% python3 -q
>>> import numpy as np
>>> np.set_printoptions(suppress=True, linewidth=100)
>>> X = np.load("dump.npy")
>>> X
array([[-2.,  1.,  0.,  0.,  0.],
       [ 0., -2.,  1.,  0.,  0.],
       [ 0.,  0., -2.,  1.,  0.],
       [ 0.,  0.,  0., -2.,  1.],
       [ 0.,  0.,  0.,  0., -2.]])
>>> np.poly(X)
array([ 1., 10., 40., 80., 80., 32.])
>>> np.kron(np.eye(2, dtype=int), X)
array([[-2.,  1.,  0.,  0.,  0., -0.,  0.,  0.,  0.,  0.],
       [ 0., -2.,  1.,  0.,  0.,  0., -0.,  0.,  0.,  0.],
       [ 0.,  0., -2.,  1.,  0.,  0.,  0., -0.,  0.,  0.],
       [ 0.,  0.,  0., -2.,  1.,  0.,  0.,  0., -0.,  0.],
       [ 0.,  0.,  0.,  0., -2.,  0.,  0.,  0.,  0., -0.],
       [-0.,  0.,  0.,  0.,  0., -2.,  1.,  0.,  0.,  0.],
       [ 0., -0.,  0.,  0.,  0.,  0., -2.,  1.,  0.,  0.],
       [ 0.,  0., -0.,  0.,  0.,  0.,  0., -2.,  1.,  0.],
       [ 0.,  0.,  0., -0.,  0.,  0.,  0.,  0., -2.,  1.],
       [ 0.,  0.,  0.,  0., -0.,  0.,  0.,  0.,  0., -2.]])
>>> np.round(np.linalg.matrix_power(X, 2), 2)
array([[ 4., -4.,  1.,  0.,  0.],
       [ 0.,  4., -4.,  1.,  0.],
       [ 0.,  0.,  4., -4.,  1.],
       [ 0.,  0.,  0.,  4., -4.],
       [ 0.,  0.,  0.,  0.,  4.]])
>>> (X - X.T) / 2
array([[ 0. ,  0.5,  0. ,  0. ,  0. ],
       [-0.5,  0. ,  0.5,  0. ,  0. ],
       [ 0. , -0.5,  0. ,  0.5,  0. ],
       [ 0. ,  0. , -0.5,  0. ,  0.5],
       [ 0. ,  0. ,  0. , -0.5,  0. ]])
>>> (X + X.T) / 2
array([[-2. ,  0.5,  0. ,  0. ,  0. ],
       [ 0.5, -2. ,  0.5,  0. ,  0. ],
       [ 0. ,  0.5, -2. ,  0.5,  0. ],
       [ 0. ,  0. ,  0.5, -2. ,  0.5],
       [ 0. ,  0. ,  0. ,  0.5, -2. ]])
>>> np.round(np.sort(np.abs(np.linalg.eigvals(X))), 2)
array([2., 2., 2., 2., 2.])
>>> np.trace(X)
np.float64(-10.0)
>>> np.round(np.linalg.det(X), 2)
np.float64(-32.0)
>>> K = np.loadtxt("mat.csv", delimiter=",")
>>> K
array([[1.  , 0.9 , 0.81],
       [0.9 , 1.  , 0.9 ],
       [0.81, 0.9 , 1.  ]])
>>> O, evecs = np.linalg.qr(K[:, :1])[0], np.linalg.qr(K[:, 1:])[0]
>>> s = np.linalg.svd(O.T @ evecs, compute_uv=False)
>>> s.round(2)
array([1.])
>>> print(np.round(np.degrees(np.arccos(s.clip(0, 1))), 2))
[5.16]
>>> x = np.array([-2, 0, -3, 0, -3])
>>> rhs = X @ x
>>> print(rhs)
[ 4. -3.  6. -3.  6.]
>>> np.round(np.linalg.solve(X, rhs), 2)
array([-2., -0., -3., -0., -3.])
>>> np.round(np.linalg.solve(X, 4 * rhs), 2)
array([ -8.,  -0., -12.,  -0., -12.])
>>> np.round(np.linalg.solve(X, X[:, 2]), 2)
array([-0., -0.,  1., -0., -0.])
>>> [round(float(x), 2) for x in np.linalg.svd(K, compute_uv=False)[:3]]
[2.74, 0.19, 0.07]
>>> np.linalg.matrix_rank(K, rtol=0.1)
np.int64(1)
>>> F = np.load("data.npy")
>>> F
array([[ 1, -2,  4],
       [ 1, -1,  1],
       [ 1,  0,  0],
       [ 1,  1,  1],
       [ 1,  2,  4]])
>>> B = np.c_[F[:, :2] @ np.array([[0, 0], [0, 0]]), np.array([5, -2, 1, 1, -3])]
>>> B
array([[ 0,  0,  5],
       [ 0,  0, -2],
       [ 0,  0,  1],
       [ 0,  0,  1],
       [ 0,  0, -3]])
>>> print(np.linalg.matrix_rank(np.c_[F, B]))
4
>>> np.round(np.linalg.norm(np.linalg.qr(F)[0].T @ B, axis=0) ** 2 / ((B ** 2).sum(axis=0) + 1e-12), 2)
array([0.  , 0.  , 0.46])
>>> np.linalg.matrix_rank(B)
np.int64(1)
>>> print(np.round(np.linalg.norm(B - F @ np.linalg.lstsq(F, B)[0], axis=0), 2))
[0.   0.   4.65]
>>> x = np.array([-3, 0, 1])
>>> rhs = F @ x
>>> b, lr = np.zeros(3), 1 / np.linalg.norm(F, 2) ** 2
>>> for i in range(40):
...     b -= lr * F.T @ (F @ b - rhs)
...     if i % 10 == 0: print(i, round(np.linalg.norm(F @ b - rhs), 2))
... 
0 4.12
10 2.45
20 1.45
30 0.86
>>> b.round(2) + 0
array([-2.63,  0.  ,  0.88])
>>> u = np.array([0, 2])
>>> np.cross(F[4, :3], F[3, :3])
array([-2,  3, -1])
>>> np.convolve(F[4], u)
array([0, 2, 4, 8])
>>> M = np.loadtxt("out3.csv", delimiter=",")
>>> M
array([[-1.1, -1.1,  2.3, -1.3, -1.3],
       [ 1. , -0.5,  6.5, -7.5, -4.5],
       [ 0.5,  0.6, -1.1, -1.6, -2.1],
       [-2.1,  2.1, -0.4, -0.9, -0.1],
       [-0.5,  0.8,  0.7,  2.3, -1.4],
       [-1.5, -0.4,  0.3,  0.3, -0.3],
       [ 0.8,  0.5,  1.5,  0.1, -0.1],
       [ 1.1,  1.3,  0.4,  0.4,  1. ],
       [ 0.5, -0.6, -1.5,  0. ,  0.7],
       [-1. , -0.9,  1.3, -0.2,  1.2],
       [ 0.2,  0.2,  2.1,  1.4, -0.5],
       [-0.6,  0.8, -0.3, -0.6, -2. ],
       [-0.5,  0. ,  0.2, -0.1, -1.4]])
>>> x = np.array([-2, -9, -1, -4, 5])
>>> rhs = M @ x
>>> b, lr = np.zeros(5), 1 / np.linalg.norm(M, 2) ** 2
>>> for i in range(30):
...     b -= lr * M.T @ (M @ b - rhs)
...     if i % 10 == 0: print(i, round(np.linalg.norm(M @ b - rhs), 2))
... 
0 37.08
10 12.94
20 5.23
>>> b.round(2)
array([-1.7 , -8.24, -0.85, -3.96,  5.1 ])
>>> P = M @ np.linalg.solve(M.T @ M, M.T)
>>> np.round(np.linalg.eigvalsh(P), 2) + 0
array([0., 0., 0., 0., 0., 0., 0., 0., 1., 1., 1., 1., 1.])
>>> np.round(np.diag(P), 2)
array([0.31, 0.92, 0.4 , 0.86, 0.5 , 0.21, 0.18, 0.42, 0.14, 0.33, 0.35, 0.25, 0.12])
>>> round(float(np.trace(P)), 2)
5.0
>>> np.linalg.matrix_rank(np.eye(13) - P)
np.int64(8)
>>> d = np.linalg.norm(M[:, None] - M[None], axis=-1)
>>> print(np.round(np.linalg.norm(M, axis=1), 2))
[ 3.33 10.95  2.96  3.13  2.94  1.64  1.78  2.05  1.83  2.23  2.59  2.33  1.5 ]
>>> np.round(np.linalg.norm(M - M.mean(axis=0), axis=1), 2)
array([2.25, 9.71, 2.72, 3.06, 3.02, 1.85, 1.59, 2.76, 3.13, 2.5 , 2.38, 1.82, 1.1 ])
>>> print(d.shape)
(13, 13)
>>> print(np.linalg.matrix_rank(d ** 2))
7
>>> d[:5, :5].round(2)
array([[ 0.  ,  8.43,  4.21,  4.49,  4.42],
       [ 8.43,  0.  ,  9.99, 11.26, 11.97],
       [ 4.21,  9.99,  0.  ,  3.74,  4.47],
       [ 4.49, 11.26,  3.74,  0.  ,  4.17],
       [ 4.42, 11.97,  4.47,  4.17,  0.  ]])
>>> print(np.flatnonzero(d[9] < d.mean() / 2))
[5 9]
>>> np.unravel_index(d.round(6).argmax(), d.shape)
(np.int64(1), np.int64(8))
>>> d[9].round(2)
array([ 2.92, 10.82,  4.81,  3.91,  4.06,  2.  ,  2.65,  3.23,  3.24,  0.  ,  2.96,  4.  ,  3.01])
